% python3 -q
>>> import numpy as np
>>> from numpy import linalg as LA
>>> np.set_printoptions(precision=4, suppress=True, linewidth=140, floatmode="fixed")
>>> def tidy(a):
...     return np.round(a, 4) + 0
... 
>>> F = np.loadtxt("data.csv", delimiter=",")
>>> F
array([[ 1.4910,  0.4910,  2.4910],
       [ 1.5784,  0.5784,  2.5784],
       [ 0.9849, -0.0151,  1.9849],
       [ 0.7315, -0.2685,  1.7315],
       [ 2.0903,  1.0903,  3.0903],
       [-0.1654, -1.1654,  0.8346],
       [ 1.3343,  0.3343,  2.3343],
       [ 1.1825,  0.1825,  2.1825],
       [ 2.8635,  1.8635,  3.8635],
       [ 2.6773,  1.6773,  3.6773],
       [ 0.9683, -0.0317,  1.9683],
       [ 1.7918,  0.7918,  2.7918],
       [ 1.3891,  0.3891,  2.3891],
       [ 2.0969,  1.0969,  3.0969],
       [ 1.0546,  0.0546,  2.0546],
       [-0.1803, -1.1803,  0.8197],
       [ 1.1386,  0.1386,  2.1386],
       [ 2.2067,  1.2067,  3.2067],
       [ 0.5415, -0.4585,  1.5415],
       [ 0.7770, -0.2230,  1.7770]])
>>> # rows and columns are dependent
>>> np.abs(np.diag(LA.qr(F)[1])) > 1e-9
array([ True,  True, False])
>>> tidy(F @ LA.pinv(F) @ F)
array([[ 1.4910,  0.4910,  2.4910],
       [ 1.5784,  0.5784,  2.5784],
       [ 0.9849, -0.0151,  1.9849],
       [ 0.7315, -0.2685,  1.7315],
       [ 2.0903,  1.0903,  3.0903],
       [-0.1654, -1.1654,  0.8346],
       [ 1.3343,  0.3343,  2.3343],
       [ 1.1825,  0.1825,  2.1825],
       [ 2.8635,  1.8635,  3.8635],
       [ 2.6773,  1.6773,  3.6773],
       [ 0.9683, -0.0317,  1.9683],
       [ 1.7918,  0.7918,  2.7918],
       [ 1.3891,  0.3891,  2.3891],
       [ 2.0969,  1.0969,  3.0969],
       [ 1.0546,  0.0546,  2.0546],
       [-0.1803, -1.1803,  0.8197],
       [ 1.1386,  0.1386,  2.1386],
       [ 2.2067,  1.2067,  3.2067],
       [ 0.5415, -0.4585,  1.5415],
       [ 0.7770, -0.2230,  1.7770]])
>>> tidy(np.trace(LA.pinv(F) @ F))
np.float64(2.0)
>>> U, sigma, vt = LA.svd(F)
>>> np.argmax(sigma[:-1] / (sigma[1:] + 1e-6)) + 1
np.int64(2)
>>> Y = U[:, :2] @ np.diag(sigma[:2]) @ vt[:2]
>>> LA.matrix_rank(F, rtol=0.05)
np.int64(2)
>>> tidy(LA.norm(F - Y) / LA.norm(F))
np.float64(0.0)
>>> tidy(Y)
array([[ 1.4910,  0.4910,  2.4910],
       [ 1.5784,  0.5784,  2.5784],
       [ 0.9849, -0.0151,  1.9849],
       [ 0.7315, -0.2685,  1.7315],
       [ 2.0903,  1.0903,  3.0903],
       [-0.1654, -1.1654,  0.8346],
       [ 1.3343,  0.3343,  2.3343],
       [ 1.1825,  0.1825,  2.1825],
       [ 2.8635,  1.8635,  3.8635],
       [ 2.6773,  1.6773,  3.6773],
       [ 0.9683, -0.0317,  1.9683],
       [ 1.7918,  0.7918,  2.7918],
       [ 1.3891,  0.3891,  2.3891],
       [ 2.0969,  1.0969,  3.0969],
       [ 1.0546,  0.0546,  2.0546],
       [-0.1803, -1.1803,  0.8197],
       [ 1.1386,  0.1386,  2.1386],
       [ 2.2067,  1.2067,  3.2067],
       [ 0.5415, -0.4585,  1.5415],
       [ 0.7770, -0.2230,  1.7770]])
>>> tidy(np.abs(F - Y).max())
np.float64(0.0)
>>> LA.matrix_rank(Y)
np.int64(2)
>>> Ac = F - F.mean(axis=0)
>>> U, sigma, vt = LA.svd(Ac, full_matrices=False)
>>> tidy(vt[0] * np.sign(vt[0, np.abs(vt[0]).argmax()]))
array([0.5774, 0.5774, 0.5774])
>>> tidy(sigma)
array([6.1465, 0.0000, 0.0000])
>>> np.searchsorted(np.cumsum(sigma ** 2) / (sigma ** 2).sum(), 0.9) + 1
np.int64(1)
>>> (np.sign(U[:, 0]) == np.sign(U[0, 0])).astype(int)
array([1, 1, 0, 0, 1, 0, 1, 0, 1, 1, 0, 1, 1, 1, 0, 0, 0, 1, 0, 0])
>>> np.abs(U[:, 0]).argmax()
np.int64(8)
>>> tidy(Ac.mean(axis=0))
array([0.0000, 0.0000, 0.0000])
>>> feats = np.load("run14.npy")
>>> feats
array([[-1.9000, -0.8000,  1.5000],
       [ 0.6000, -0.1000, -1.2000],
       [-0.8000, -1.2000, -2.2000]])
>>> U, sigma, vt = LA.svd(feats)
>>> np.argmax(sigma[:-1] / (sigma[1:] + 1e-6)) + 1
np.int64(2)
>>> Y = U[:, :2] @ np.diag(sigma[:2]) @ vt[:2]
>>> tidy(LA.norm(feats - Y) / LA.norm(feats))
np.float64(0.0244)
>>> LA.matrix_rank(Y)
np.int64(2)
>>> tidy(LA.norm(feats - Y, 2)), tidy(sigma[2])
(np.float64(0.0951), np.float64(0.0951))
>>> rng = np.random.default_rng(73)
>>> m1 = np.triu(rng.random((4, 4)) < 0.6, 1).astype(int)
>>> m1 = m1 + m1.T
>>> m1
array([[0, 1, 1, 0],
       [1, 0, 0, 1],
       [1, 0, 0, 1],
       [0, 1, 1, 0]])
>>> # equal to its transpose
>>> tidy(LA.det(2 * m1)), tidy(LA.det(m1))
(np.float64(0.0), np.float64(0.0))
>>> tidy(np.poly(m1))
array([ 1.0000,  0.0000, -4.0000,  0.0000,  0.0000])
>>> tidy(LA.det(m1[::-1]))
np.float64(0.0)
>>> tidy(LA.eigvals(m1).sum().real)
np.float64(0.0)
